% python3 -q
>>> import numpy as np
>>> np.set_printoptions(precision=4, suppress=True, linewidth=140)
>>> mat = np.loadtxt("a.csv", delimiter=",")
>>> mat
array([[  1.,  -4.,  16., -64.],
       [  1.,  -3.,   9., -27.],
       [  1.,  -2.,   4.,  -8.],
       [  1.,  -1.,   1.,  -1.],
       [  1.,   0.,   0.,   0.],
       [  1.,   1.,   1.,   1.],
       [  1.,   2.,   4.,   8.],
       [  1.,   3.,   9.,  27.],
       [  1.,   4.,  16.,  64.],
       [  1.,   5.,  25., 125.]])
>>> # column 3 is much longer than the rest
>>> other = np.c_[mat[:, :1] @ np.array([[-1]]), np.array([1, 0, 2, 0, 1, 0, 2, 1, 2, 1])]
>>> other
array([[-1.,  1.],
       [-1.,  0.],
       [-1.,  2.],
       [-1.,  0.],
       [-1.,  1.],
       [-1.,  0.],
       [-1.,  2.],
       [-1.,  1.],
       [-1.,  2.],
       [-1.,  1.]])
>>> np.linalg.matrix_rank(np.c_[mat, other])
np.int64(5)
>>> np.linalg.matrix_rank(other)
np.int64(2)
>>> np.linalg.norm(np.linalg.qr(mat)[0].T @ other, axis=0) ** 2 / ((other ** 2).sum(axis=0) + 1e-12)
array([1.    , 0.6799])
>>> F = np.load("mat.npy")
>>> F
array([[ 2.6798,  2.0198,  2.3399,  2.6798, -3.9802,  0.0198, -2.3202,  2.0198, -3.3202, -3.6601,  1.    ],
       [ 0.5807, -1.1289,  1.2904,  0.5807, -7.1289, -3.1289, -4.4193, -1.1289, -5.4193, -4.7096,  1.    ],
       [-0.0573, -2.0859,  0.9714, -0.0573, -8.0859, -4.0859, -5.0573, -2.0859, -6.0573, -5.0286,  1.    ],
       [ 1.7035,  0.5552,  1.8517,  1.7035, -5.4448, -1.4448, -3.2965,  0.5552, -4.2965, -4.1483,  1.    ],
       [ 2.1206,  1.181 ,  2.0603,  2.1206, -4.819 , -0.819 , -2.8794,  1.181 , -3.8794, -3.9397,  1.    ],
       [ 5.9841,  6.9761,  3.992 ,  5.9841,  0.9761,  4.9761,  0.9841,  6.9761, -0.0159, -2.008 ,  1.    ],
       [ 1.8448,  0.7672,  1.9224,  1.8448, -5.2328, -1.2328, -3.1552,  0.7672, -4.1552, -4.0776,  1.    ],
       [ 0.5226, -1.2161,  1.2613,  0.5226, -7.2161, -3.2161, -4.4774, -1.2161, -5.4774, -4.7387,  1.    ],
       [ 2.6912,  2.0368,  2.3456,  2.6912, -3.9632,  0.0368, -2.3088,  2.0368, -3.3088, -3.6544,  1.    ],
       [ 3.992 ,  3.988 ,  2.996 ,  3.992 , -2.012 ,  1.988 , -1.008 ,  3.988 , -2.008 , -3.004 ,  1.    ],
       [ 1.2649, -0.1026,  1.6325,  1.2649, -6.1026, -2.1026, -3.7351, -0.1026, -4.7351, -4.3675,  1.    ],
       [ 2.1627,  1.244 ,  2.0813,  2.1627, -4.756 , -0.756 , -2.8373,  1.244 , -3.8373, -3.9187,  1.    ],
       [ 6.0988,  7.1482,  4.0494,  6.0988,  1.1482,  5.1482,  1.0988,  7.1482,  0.0988, -1.9506,  1.    ],
       [ 0.6356, -1.0467,  1.3178,  0.6356, -7.0467, -3.0467, -4.3644, -1.0467, -5.3644, -4.6822,  1.    ],
       [ 1.3674,  0.051 ,  1.6837,  1.3674, -5.949 , -1.949 , -3.6326,  0.051 , -4.6326, -4.3163,  1.    ],
       [ 3.5881,  3.3821,  2.794 ,  3.5881, -2.6179,  1.3821, -1.4119,  3.3821, -2.4119, -3.206 ,  1.    ],
       [ 4.0125,  4.0188,  3.0063,  4.0125, -1.9812,  2.0188, -0.9875,  4.0188, -1.9875, -2.9937,  1.    ],
       [ 3.7869,  3.6804,  2.8935,  3.7869, -2.3196,  1.6804, -1.2131,  3.6804, -2.2131, -3.1065,  1.    ],
       [ 3.7648,  3.6471,  2.8824,  3.7648, -2.3529,  1.6471, -1.2352,  3.6471, -2.2352, -3.1176,  1.    ],
       [ 3.9176,  3.8764,  2.9588,  3.9176, -2.1236,  1.8764, -1.0824,  3.8764, -2.0824, -3.0412,  1.    ],
       [ 4.1573,  4.2359,  3.0786,  4.1573, -1.7641,  2.2359, -0.8427,  4.2359, -1.8427, -2.9214,  1.    ],
       [ 1.505 ,  0.2575,  1.7525,  1.505 , -5.7425, -1.7425, -3.495 ,  0.2575, -4.495 , -4.2475,  1.    ],
       [ 0.0707, -1.894 ,  1.0353,  0.0707, -7.894 , -3.894 , -4.9293, -1.894 , -5.9293, -4.9647,  1.    ],
       [ 1.6813,  0.522 ,  1.8407,  1.6813, -5.478 , -1.478 , -3.3187,  0.522 , -4.3187, -4.1593,  1.    ]])
>>> # rows and columns are dependent
>>> def softmax(z):
...     e = np.exp(z - z.max(axis=-1, keepdims=True))
...     return e / e.sum(axis=-1, keepdims=True)
... 
>>> softmax(F[19])
array([0.2223, 0.2133, 0.0852, 0.2223, 0.0005, 0.0289, 0.0015, 0.2133, 0.0006, 0.0002, 0.012 ])
>>> softmax(F).sum(axis=1)
array([1., 1., 1., 1., 1., 1., 1., 1., 1., 1., 1., 1., 1., 1., 1., 1., 1., 1., 1., 1., 1., 1., 1., 1.])
>>> S = F @ F.T / np.sqrt(11)
>>> softmax(S).round(6).argmax(axis=1)
array([ 2,  2,  2,  2,  2, 12,  2,  2,  2, 12,  2,  2, 12,  2,  2, 12, 12, 12, 12, 12, 12,  2,  2,  2])
>>> other = F / np.linalg.norm(F, axis=1, keepdims=True)
>>> C2 = other @ other.T
>>> round(float(np.degrees(np.arccos(np.clip(C2[8, 0], -1, 1)))), 4)
0.2766
>>> (C2 - 2 * np.eye(24)).round(6).argmax(axis=1)
array([ 8, 13, 22, 23, 11, 12,  3,  1,  0, 16, 14,  4,  5,  1, 10, 18,  9, 18, 17,  9, 16, 14,  2,  3])
>>> M = np.loadtxt("case13.csv", delimiter=",")
>>> M
array([[0., 0., 1., 0., 0., 1., 0., 1., 1., 0., 0., 0., 0., 0., 0.],
       [0., 0., 0., 0., 1., 0., 0., 0., 0., 1., 0., 0., 0., 0., 1.],
       [1., 0., 0., 0., 0., 1., 0., 0., 1., 0., 0., 0., 0., 0., 0.],
       [0., 0., 0., 0., 0., 0., 1., 0., 0., 0., 1., 0., 0., 0., 0.],
       [0., 1., 0., 0., 0., 0., 0., 0., 0., 1., 0., 0., 1., 0., 1.],
       [1., 0., 1., 0., 0., 0., 0., 1., 1., 0., 0., 0., 0., 0., 0.],
       [0., 0., 0., 1., 0., 0., 0., 0., 0., 0., 1., 0., 0., 1., 0.],
       [1., 0., 0., 0., 0., 1., 0., 0., 0., 0., 0., 0., 0., 0., 0.],
       [1., 0., 1., 0., 0., 1., 0., 0., 0., 0., 0., 0., 0., 0., 0.],
       [0., 1., 0., 0., 1., 0., 0., 0., 0., 0., 0., 0., 1., 0., 1.],
       [0., 0., 0., 1., 0., 0., 1., 0., 0., 0., 0., 0., 0., 1., 0.],
       [0., 0., 0., 0., 0., 0., 0., 0., 0., 0., 0., 0., 1., 0., 1.],
       [0., 0., 0., 0., 1., 0., 0., 0., 0., 1., 0., 1., 0., 0., 1.],
       [0., 0., 0., 0., 0., 0., 1., 0., 0., 0., 1., 0., 0., 0., 0.],
       [0., 1., 0., 0., 1., 0., 0., 0., 0., 1., 0., 1., 1., 0., 0.]])
>>> # rows 3 and 13 are equal
>>> vals, evecs = np.linalg.eigh(M)
>>> x0 = np.array([1, 0, 0, 1, 0, 2, 1, 2, 2, 0, 1, 2, 1, 2, 1])
>>> x0 @ M @ x0 / (x0 @ x0), round(float(vals[0]), 4), np.round(vals[-1], 4)
(np.float64(2.0), -1.7832, np.float64(3.859))
>>> np.linalg.matrix_rank(M, rtol=0.1)
np.int64(12)
>>> round(np.linalg.norm(M, 2) / np.linalg.norm(M), 4)
np.float64(0.557)
>>> [round(float(x), 4) for x in np.linalg.svd(M, compute_uv=False)[:3]]
[3.859, 3.3234, 2.5616]
>>> np.argsort(-np.linalg.norm(M, axis=0).round(6), kind="stable")[:3]
array([14,  0,  4])
>>> f = np.array([-2, 2])
>>> np.convolve(M[3], f)
array([ 0.,  0.,  0.,  0.,  0.,  0., -2.,  2.,  0.,  0., -2.,  2.,  0.,  0.,  0.,  0.])
>>> np.polyval(f, M[3])
array([2., 2., 2., 2., 2., 2., 0., 2., 2., 2., 0., 2., 2., 2., 2.])
>>> np.cross(M[3, :3], M[14, :3])
array([0., 0., 0.])
>>> K = np.load("dump.npy")
>>> K
array([[2., 1., 0., 0., 0., 0., 0., 0., 0., 0., 0., 0.],
       [0., 2., 1., 0., 0., 0., 0., 0., 0., 0., 0., 0.],
       [0., 0., 2., 1., 0., 0., 0., 0., 0., 0., 0., 0.],
       [0., 0., 0., 2., 1., 0., 0., 0., 0., 0., 0., 0.],
       [0., 0., 0., 0., 2., 1., 0., 0., 0., 0., 0., 0.],
       [0., 0., 0., 0., 0., 2., 1., 0., 0., 0., 0., 0.],
       [0., 0., 0., 0., 0., 0., 2., 1., 0., 0., 0., 0.],
       [0., 0., 0., 0., 0., 0., 0., 2., 1., 0., 0., 0.],
       [0., 0., 0., 0., 0., 0., 0., 0., 2., 1., 0., 0.],
       [0., 0., 0., 0., 0., 0., 0., 0., 0., 2., 1., 0.],
       [0., 0., 0., 0., 0., 0., 0., 0., 0., 0., 2., 1.],
       [0., 0., 0., 0., 0., 0., 0., 0., 0., 0., 0., 2.]])
>>> C2 = K.T @ K
>>> np.trace(C2), (K ** 2).sum()
(np.float64(59.0), np.float64(59.0))
>>> np.linalg.svd(K, compute_uv=False) ** 2
array([8.8776, 8.5181, 7.944 , 7.1912, 6.3068, 5.3458, 4.3679, 3.4333, 2.5981, 1.9106, 1.4055, 1.101 ])
>>> np.diag(C2)
array([4., 5., 5., 5., 5., 5., 5., 5., 5., 5., 5., 5.])
>>> C2
array([[4., 2., 0., 0., 0., 0., 0., 0., 0., 0., 0., 0.],
       [2., 5., 2., 0., 0., 0., 0., 0., 0., 0., 0., 0.],
       [0., 2., 5., 2., 0., 0., 0., 0., 0., 0., 0., 0.],
       [0., 0., 2., 5., 2., 0., 0., 0., 0., 0., 0., 0.],
       [0., 0., 0., 2., 5., 2., 0., 0., 0., 0., 0., 0.],
       [0., 0., 0., 0., 2., 5., 2., 0., 0., 0., 0., 0.],
       [0., 0., 0., 0., 0., 2., 5., 2., 0., 0., 0., 0.],
       [0., 0., 0., 0., 0., 0., 2., 5., 2., 0., 0., 0.],
       [0., 0., 0., 0., 0., 0., 0., 2., 5., 2., 0., 0.],
       [0., 0., 0., 0., 0., 0., 0., 0., 2., 5., 2., 0.],
       [0., 0., 0., 0., 0., 0., 0., 0., 0., 2., 5., 2.],
       [0., 0., 0., 0., 0., 0., 0., 0., 0., 0., 2., 5.]])
>>> np.allclose(C2, C2.T)
True
>>> vals, evecs = np.linalg.eigh(C2)
>>> np.linalg.svd(C2, compute_uv=False)
array([8.8776, 8.5181, 7.944 , 7.1912, 6.3068, 5.3458, 4.3679, 3.4333, 2.5981, 1.9106, 1.4055, 1.101 ])
>>> np.linalg.eigvalsh(C2 @ C2)
array([ 1.2121,  1.9754,  3.6503,  6.7503, 11.7872, 19.0788, 28.5778, 39.7758, 51.7141, 63.1077, 72.5585, 78.8121])
>>> np.round(evecs.T @ evecs, 4) + 0
array([[1., 0., 0., 0., 0., 0., 0., 0., 0., 0., 0., 0.],
       [0., 1., 0., 0., 0., 0., 0., 0., 0., 0., 0., 0.],
       [0., 0., 1., 0., 0., 0., 0., 0., 0., 0., 0., 0.],
       [0., 0., 0., 1., 0., 0., 0., 0., 0., 0., 0., 0.],
       [0., 0., 0., 0., 1., 0., 0., 0., 0., 0., 0., 0.],
       [0., 0., 0., 0., 0., 1., 0., 0., 0., 0., 0., 0.],
       [0., 0., 0., 0., 0., 0., 1., 0., 0., 0., 0., 0.],
       [0., 0., 0., 0., 0., 0., 0., 1., 0., 0., 0., 0.],
       [0., 0., 0., 0., 0., 0., 0., 0., 1., 0., 0., 0.],
       [0., 0., 0., 0., 0., 0., 0., 0., 0., 1., 0., 0.],
       [0., 0., 0., 0., 0., 0., 0., 0., 0., 0., 1., 0.],
       [0., 0., 0., 0., 0., 0., 0., 0., 0., 0., 0., 1.]])
>>> round(float(vals.sum()), 4), np.trace(C2)
(59.0, np.float64(59.0))
>>> rng = np.random.default_rng(196279)
>>> lab = rng.permutation(12)
>>> lab
array([ 7,  2,  5,  0,  1,  6, 10,  8, 11,  3,  9,  4])
>>> other = K[lab][:, lab]
>>> np.diag(other)
array([2., 2., 2., 2., 2., 2., 2., 2., 2., 2., 2., 2.])
>>> np.trace(other)
np.float64(24.0)
>>> np.allclose(other, K)
False
>>> np.round(np.linalg.det(other), 4), np.round(np.linalg.det(K[lab]), 4)
(np.float64(4096.0), np.float64(-4096.0))
>>> np.sort(np.abs(np.linalg.eigvals(other)))
array([2., 2., 2., 2., 2., 2., 2., 2., 2., 2., 2., 2.])
>>> x0 = np.array([1, 1, -2, 0, -1, 2, -1, 1, 0, -2, -1, 0])
>>> rhs = K @ x0
>>> rhs
array([ 3.,  0., -4., -1.,  0.,  3., -1.,  2., -2., -5., -2.,  0.])
>>> np.linalg.solve(K.T, K[0])
array([1., 0., 0., 0., 0., 0., 0., 0., 0., 0., 0., 0.])
>>> lab = rng.permutation(12)
>>> other = K[:, lab] * rng.choice([-1, 1], 12)
>>> other
array([[ 0.,  0.,  0.,  0.,  0.,  2.,  0., -0., -0., -0., -1.,  0.],
       [ 0.,  0.,  0.,  1.,  0.,  0.,  0., -0., -0., -0., -2.,  0.],
       [ 0.,  0.,  0.,  2.,  0.,  0.,  0., -0., -0., -1., -0.,  0.],
       [ 0.,  0.,  0.,  0.,  1.,  0.,  0., -0., -0., -2., -0.,  0.],
       [ 0.,  0.,  0.,  0.,  2.,  0.,  0., -0., -0., -0., -0.,  1.],
       [ 0.,  0.,  0.,  0.,  0.,  0.,  0., -1., -0., -0., -0.,  2.],
       [ 1.,  0.,  0.,  0.,  0.,  0.,  0., -2., -0., -0., -0.,  0.],
       [ 2.,  0.,  1.,  0.,  0.,  0.,  0., -0., -0., -0., -0.,  0.],
       [ 0.,  0.,  2.,  0.,  0.,  0.,  0., -0., -1., -0., -0.,  0.],
       [ 0.,  0.,  0.,  0.,  0.,  0.,  1., -0., -2., -0., -0.,  0.],
       [ 0.,  1.,  0.,  0.,  0.,  0.,  2., -0., -0., -0., -0.,  0.],
       [ 0.,  2.,  0.,  0.,  0.,  0.,  0., -0., -0., -0., -0.,  0.]])
>>> Uu, _, VT = np.linalg.svd(K.T @ other)
>>> lab
array([ 7, 11,  8,  2,  4,  0, 10,  6,  9,  3,  1,  5])
>>> np.round(np.linalg.lstsq(K, other)[0], 4) + 0
array([[ 0.,  0.,  0.,  0.,  0.,  1.,  0.,  0.,  0.,  0.,  0.,  0.],
       [ 0.,  0.,  0.,  0.,  0.,  0.,  0.,  0.,  0.,  0., -1.,  0.],
       [ 0.,  0.,  0.,  1.,  0.,  0.,  0.,  0.,  0.,  0.,  0.,  0.],
       [ 0.,  0.,  0.,  0.,  0.,  0.,  0.,  0.,  0., -1.,  0.,  0.],
       [ 0.,  0.,  0.,  0.,  1.,  0.,  0.,  0.,  0.,  0.,  0.,  0.],
       [ 0.,  0.,  0.,  0.,  0.,  0.,  0.,  0.,  0.,  0.,  0.,  1.],
       [ 0.,  0.,  0.,  0.,  0.,  0.,  0., -1.,  0.,  0.,  0.,  0.],
       [ 1.,  0.,  0.,  0.,  0.,  0.,  0.,  0.,  0.,  0.,  0.,  0.],
       [ 0.,  0.,  1.,  0.,  0.,  0.,  0.,  0.,  0.,  0.,  0.,  0.],
       [ 0.,  0.,  0.,  0.,  0.,  0.,  0.,  0., -1.,  0.,  0.,  0.],
       [ 0.,  0.,  0.,  0.,  0.,  0.,  1.,  0.,  0.,  0.,  0.,  0.],
       [ 0.,  1.,  0.,  0.,  0.,  0.,  0.,  0.,  0.,  0.,  0.,  0.]])
>>> np.round(Uu @ VT, 4) + 0
array([[ 0.,  0.,  0.,  0.,  0.,  1.,  0.,  0.,  0.,  0.,  0.,  0.],
       [ 0.,  0.,  0.,  0.,  0.,  0.,  0.,  0.,  0.,  0., -1.,  0.],
       [ 0.,  0.,  0.,  1.,  0.,  0.,  0.,  0.,  0.,  0.,  0.,  0.],
       [ 0.,  0.,  0.,  0.,  0.,  0.,  0.,  0.,  0., -1.,  0.,  0.],
       [ 0.,  0.,  0.,  0.,  1.,  0.,  0.,  0.,  0.,  0.,  0.,  0.],
       [ 0.,  0.,  0.,  0.,  0.,  0.,  0.,  0.,  0.,  0.,  0.,  1.],
       [ 0.,  0.,  0.,  0.,  0.,  0.,  0., -1.,  0.,  0.,  0.,  0.],
       [ 1.,  0.,  0.,  0.,  0.,  0.,  0.,  0.,  0.,  0.,  0.,  0.],
       [ 0.,  0.,  1.,  0.,  0.,  0.,  0.,  0.,  0.,  0.,  0.,  0.],
       [ 0.,  0.,  0.,  0.,  0.,  0.,  0.,  0., -1.,  0.,  0.,  0.],
       [ 0.,  0.,  0.,  0.,  0.,  0.,  1.,  0.,  0.,  0.,  0.,  0.],
       [ 0.,  1.,  0.,  0.,  0.,  0.,  0.,  0.,  0.,  0.,  0.,  0.]])
